$ python3 -q
>>> import numpy as np
>>> from numpy import linalg as LA
>>> np.set_printoptions(precision=2, suppress=True, linewidth=120)
>>> W0 = np.array([[25.0, -27.0, -17.0, 11.0],
...     [-2.0, 0.0, 3.0, 1.0],
...     [27.0, -27.0, -19.0, 11.0],
...     [-21.0, 21.0, 18.0, -6.0]])
>>> np.einsum("ii->", W0)
np.float64(0.0)
>>> np.round(LA.det(2 * W0), 2), np.round(LA.det(W0), 2)
(np.float64(576.0), np.float64(36.0))
>>> np.round(np.poly(W0), 2) + 0
array([  1.,   0., -13.,   0.,  36.])
>>> Y = np.array([[0, 0], [0, 1]])
>>> W2 = np.kron(Y, W0)
>>> W2
array([[  0.,  -0.,  -0.,   0.,   0.,  -0.,  -0.,   0.],
       [ -0.,   0.,   0.,   0.,  -0.,   0.,   0.,   0.],
       [  0.,  -0.,  -0.,   0.,   0.,  -0.,  -0.,   0.],
       [ -0.,   0.,   0.,  -0.,  -0.,   0.,   0.,  -0.],
       [  0.,  -0.,  -0.,   0.,  25., -27., -17.,  11.],
       [ -0.,   0.,   0.,   0.,  -2.,   0.,   3.,   1.],
       [  0.,  -0.,  -0.,   0.,  27., -27., -19.,  11.],
       [ -0.,   0.,   0.,  -0., -21.,  21.,  18.,  -6.]])
>>> Uu, sigma, vt = LA.svd(W2)
>>> evecs = vt[:(sigma > 1e-8).sum()]
>>> rng = np.random.default_rng(124)
>>> x0 = W2[7] + 5 * W2[6] + rng.integers(2) * np.eye(8)[2]
>>> x0
array([   0.,    0.,    1.,    0.,  114., -114.,  -77.,   49.])
>>> np.allclose(evecs.T @ evecs @ x0, x0)
False
>>> np.diag(evecs.T @ evecs)
array([0., 0., 0., 0., 1., 1., 1., 1.])
>>> round(float(LA.norm(x0 - evecs.T @ evecs @ x0)), 2)
1.0
>>> M = np.loadtxt("arr.csv", delimiter=",")
>>> M
array([[ 1., -1., -1.,  1.,  1., -1., -1.,  1.],
       [ 1.,  1., -1., -1., -1., -1.,  1.,  1.],
       [ 1.,  1.,  1.,  1.,  1.,  1.,  1.,  1.]])
>>> W1 = np.array([[-3, 0, -1, -4, -5],
...     [-4, -5, 0, -3, -2],
...     [-1, 0, -2, 3, 2],
...     [0, 1, 2, 4, 5],
...     [0, 4, -2, -1, -3],
...     [0, 1, -2, 0, -2],
...     [-4, -5, 1, 3, 3],
...     [1, 5, -2, 2, 5]])
>>> c = np.array([2, 3, -3, 5, -3])
>>> act = np.maximum(M @ W1 + c, 0)
>>> LA.matrix_rank(act)
np.int64(2)
>>> (act > 0).mean(axis=0)
array([0.33, 0.67, 0.  , 0.67, 0.  ])
>>> (act > 0).astype(int)
array([[1, 1, 0, 1, 0],
       [0, 0, 0, 0, 0],
       [0, 1, 0, 1, 0]])
>>> W2 = np.array([[2, 3], [-2, 1], [0, 3], [-2, 3], [-2, 1]])
>>> (act @ W2).round(6).argmax(axis=1)
array([1, 0, 1])
>>> act @ W2
array([[-32.,  58.],
       [  0.,   0.],
       [-26.,  31.]])
>>> ang = np.radians(36)
>>> R = np.eye(8)
>>> R[2, 2] = R[7, 7] = np.cos(ang)
>>> R[2, 7], R[7, 2] = -np.sin(ang), np.sin(ang)
>>> R
array([[ 1.  ,  0.  ,  0.  ,  0.  ,  0.  ,  0.  ,  0.  ,  0.  ],
       [ 0.  ,  1.  ,  0.  ,  0.  ,  0.  ,  0.  ,  0.  ,  0.  ],
       [ 0.  ,  0.  ,  0.81,  0.  ,  0.  ,  0.  ,  0.  , -0.59],
       [ 0.  ,  0.  ,  0.  ,  1.  ,  0.  ,  0.  ,  0.  ,  0.  ],
       [ 0.  ,  0.  ,  0.  ,  0.  ,  1.  ,  0.  ,  0.  ,  0.  ],
       [ 0.  ,  0.  ,  0.  ,  0.  ,  0.  ,  1.  ,  0.  ,  0.  ],
       [ 0.  ,  0.  ,  0.  ,  0.  ,  0.  ,  0.  ,  1.  ,  0.  ],
       [ 0.  ,  0.  ,  0.59,  0.  ,  0.  ,  0.  ,  0.  ,  0.81]])
>>> Y = M @ R.T
>>> print(LA.svd(M, compute_uv=False), LA.svd(Y, compute_uv=False))
[2.83 2.83 2.83] [2.83 2.83 2.83]
>>> print(Y)
[[ 1.   -1.   -1.4   1.    1.   -1.   -1.    0.22]
 [ 1.    1.   -1.4  -1.   -1.   -1.    1.    0.22]
 [ 1.    1.    0.22  1.    1.    1.    1.    1.4 ]]
>>> print(np.abs(Y - M).max(axis=0))
[0.   0.   0.78 0.   0.   0.   0.   0.78]
>>> x0 = np.array([2, 3, 0, -2, 3, -3, -2, 2])
>>> (M * x0).sum(axis=1)
array([7., 7., 3.])
>>> M @ np.ones(8)
array([0., 0., 8.])
>>> (M @ x0).argmax()
np.int64(0)
>>> M @ (2 * x0)
array([14., 14.,  6.])
>>> lab = rng.permutation(4)
>>> Y = W0[:, lab] * rng.choice([-1, 1], 4)
>>> Y
array([[-17., -27.,  25.,  11.],
       [  3.,   0.,  -2.,   1.],
       [-19., -27.,  27.,  11.],
       [ 18.,  21., -21.,  -6.]])
>>> Uu, _, vt = LA.svd(W0.T @ Y)
>>> np.round(LA.lstsq(W0, Y)[0], 2) + 0
array([[0., 0., 1., 0.],
       [0., 1., 0., 0.],
       [1., 0., 0., 0.],
       [0., 0., 0., 1.]])
>>> np.round(Uu @ vt, 2) + 0
array([[0., 0., 1., 0.],
       [0., 1., 0., 0.],
       [1., 0., 0., 0.],
       [0., 0., 0., 1.]])
>>> f, v = M[0], M[1]
>>> f @ f
np.float64(8.0)
>>> f @ v
np.float64(0.0)
>>> p = (f @ v) / (f @ f) * f
>>> p
array([ 0., -0., -0.,  0.,  0., -0., -0.,  0.])
>>> LA.matrix_rank(np.outer(f, v))
np.int64(1)
>>> q, _ = LA.qr(np.array([[-2.9, 0.6, -0.9, -1.0, 0.2],
...     [0.7, -1.1, -0.6, 0.9, 0.1],
...     [1.0, 0.2, -0.2, 0.3, 0.1],
...     [-0.1, -0.9, -0.8, -0.7, 0.4],
...     [-1.9, -2.7, 0.0, 0.0, -0.2]]))
>>> ev = np.array([8, 3, 0, 8, 2])
>>> E = q @ np.diag(ev) @ q.T
>>> E
array([[ 5.79, -0.75, -1.42, -1.34,  2.42],
       [-0.75,  4.35,  0.37, -3.4 ,  0.17],
       [-1.42,  0.37,  2.33, -0.79, -0.65],
       [-1.34, -3.4 , -0.79,  4.54,  0.56],
       [ 2.42,  0.17, -0.65,  0.56,  3.99]])
>>> Y = E / np.sqrt((E ** 2).mean(axis=1, keepdims=True))
>>> LA.matrix_rank(E - E.mean(axis=1, keepdims=True))
np.int64(4)
>>> print(Y[2])
[-1.08  0.28  1.78 -0.6  -0.49]
>>> LA.matrix_rank(Y) == LA.matrix_rank(E)
np.True_
>>> LA.matrix_rank(E, rtol=0.1)
np.int64(4)
>>> [round(float(x), 2) for x in LA.svd(E, compute_uv=False)[:3]]
[8.0, 8.0, 3.0]
>>> arr = np.loadtxt("case3.csv", delimiter=",")
>>> arr
array([[-0.2, -0.6,  0.7, -1.4, -0.2],
       [-1.5,  0.9, -0.4,  0.2,  1.2],
       [-0.3, -0.1, -1.8,  0.4, -1. ],
       [ 1.2, -0.1,  1.5,  0.3,  0.7],
       [ 0.4, -0.1, -1.5,  0.4,  0.3],
       [-1.6,  1. ,  0.4, -0.6,  0.8],
       [-1.4, -1.1, -1.4, -0.5, -0.9],
       [ 0.7, -0.5, -0.3, -0.7, -2.2],
       [ 1. , -5.5,  2. ,  0.5,  4. ],
       [ 0.5, -0.5,  0.3,  0.1,  0. ],
       [-1. ,  0.6,  0.4, -0.9,  1.4],
       [ 0.2, -0.3,  0.5, -1. , -2.9],
       [ 0.6,  1.4,  0.6,  1.2,  0.4],
       [ 0.4,  1.4,  2.4,  0.3,  1.4],
       [-0.7,  0.5, -0.2,  0.6,  0.4],
       [-0.3,  0. , -1.3,  0. ,  1. ],
       [ 0.2,  0.5, -0.4,  0.1,  0.9],
       [ 0.1, -1. , -0.6,  1.2,  0.3],
       [-0.4,  0.6, -0.8, -0.5, -1. ]])
>>> gram = np.cov(arr, rowvar=False)
>>> print(LA.eigvalsh(gram)[::-1])
[3.38 1.67 1.12 0.65 0.15]
>>> gram.shape
(5, 5)
>>> np.argwhere(np.triu(np.abs(np.corrcoef(arr.T)) > 0.8, 1))
array([], shape=(0, 2), dtype=int64)
>>> gram
array([[ 0.69, -0.43,  0.4 ,  0.2 ,  0.07],
       [-0.43,  2.22, -0.31, -0.05, -0.73],
       [ 0.4 , -0.31,  1.34, -0.01,  0.75],
       [ 0.2 , -0.05, -0.01,  0.51,  0.43],
       [ 0.07, -0.73,  0.75,  0.43,  2.21]])
>>> cen = (arr - arr.mean(axis=0)) / arr.std(axis=0)
>>> cen.std(axis=0)
array([1., 1., 1., 1., 1.])
>>> c = LA.lstsq(np.delete(cen, 4, axis=1), cen[:, 4])[0]
>>> np.abs(c).argmax()
np.int64(2)
>>> c
array([-0.5 , -0.37,  0.59,  0.56])
>>> J = np.load("mat.npy")
>>> print(J)
[[0 0 1 0]
 [0 0 1 1]
 [1 1 0 1]
 [0 1 1 0]]
>>> round(LA.eigvalsh(J).min(), 2)
np.float64(-1.48)
>>> Y = LA.inv(J)
>>> np.round(LA.slogdet(J)[0], 2)
np.float64(1.0)
>>> J @ Y
array([[1., 0., 0., 0.],
       [0., 1., 0., 0.],
       [0., 0., 1., 0.],
       [0., 0., 0., 1.]])
>>> LA.inv(Y)
array([[ 0.,  0.,  1.,  0.],
       [-0., -0.,  1.,  1.],
       [ 1.,  1.,  0.,  1.],
       [ 0.,  1.,  1.,  0.]])
>>> LA.det(J) * Y
array([[ 2., -1.,  1., -1.],
       [-1.,  0.,  0.,  1.],
       [ 1.,  0.,  0.,  0.],
       [-1.,  1.,  0.,  0.]])
>>> np.allclose(Y, J.T)
False
>>> J.sum(axis=0)
array([1, 2, 3, 2])
>>> J @ J
array([[1, 1, 0, 1],
       [1, 2, 1, 1],
       [0, 1, 3, 1],
       [1, 1, 1, 2]])
>>> low = np.diag(J.sum(axis=1)) - J
>>> np.round(LA.eigvalsh(low), 2) + 0
array([0., 1., 3., 4.])
>>> print(low)
[[ 1  0 -1  0]
 [ 0  2 -1 -1]
 [-1 -1  3 -1]
 [ 0 -1 -1  2]]
>>> (LA.eigvalsh(low) < 1e-8).sum()
np.int64(1)
>>> lab = rng.permutation(4)
>>> Y = J[:, lab] * rng.choice([-1, 1], 4)
>>> Y
array([[ 1,  0,  0,  0],
       [ 1,  0,  0, -1],
       [ 0,  1, -1, -1],
       [ 1,  1,  0,  0]])
>>> Uu, _, vt = LA.svd(J.T @ Y)
>>> print(np.round(LA.lstsq(J, Y)[0], 2) + 0)
[[ 0.  0. -1.  0.]
 [ 0.  1.  0.  0.]
 [ 1.  0.  0.  0.]
 [ 0.  0.  0. -1.]]
>>> np.round(Uu @ vt, 2) + 0
array([[ 0.,  0., -1.,  0.],
       [ 0.,  1.,  0.,  0.],
       [ 1.,  0.,  0.,  0.],
       [ 0.,  0.,  0., -1.]])
>>> X = np.load("test0.npy")
>>> X
array([[5., 1., 1., 1., 1., 1.],
       [1., 5., 1., 1., 1., 1.],
       [1., 1., 5., 1., 1., 1.],
       [1., 1., 1., 5., 1., 1.],
       [1., 1., 1., 1., 5., 1.],
       [1., 1., 1., 1., 1., 5.]])
>>> round(LA.norm(X, 2), 2)
np.float64(10.0)
>>> round(float(LA.norm(X, 1)), 2), np.round(LA.norm(X, np.inf), 2)
(10.0, np.float64(10.0))
>>> LA.norm(X, axis=1).argmax()
np.int64(0)
>>> np.round(LA.norm(X[0], 1), 2), round(LA.norm(X[0], np.inf), 2)
(np.float64(10.0), np.float64(5.0))
>>> round(float(LA.norm(X, "nuc")), 2)
30.0
>>> LA.norm(X, axis=1)
array([5.48, 5.48, 5.48, 5.48, 5.48, 5.48])
>>> round(float(LA.norm(X) ** 2 / LA.norm(X, 2) ** 2), 2)
1.8
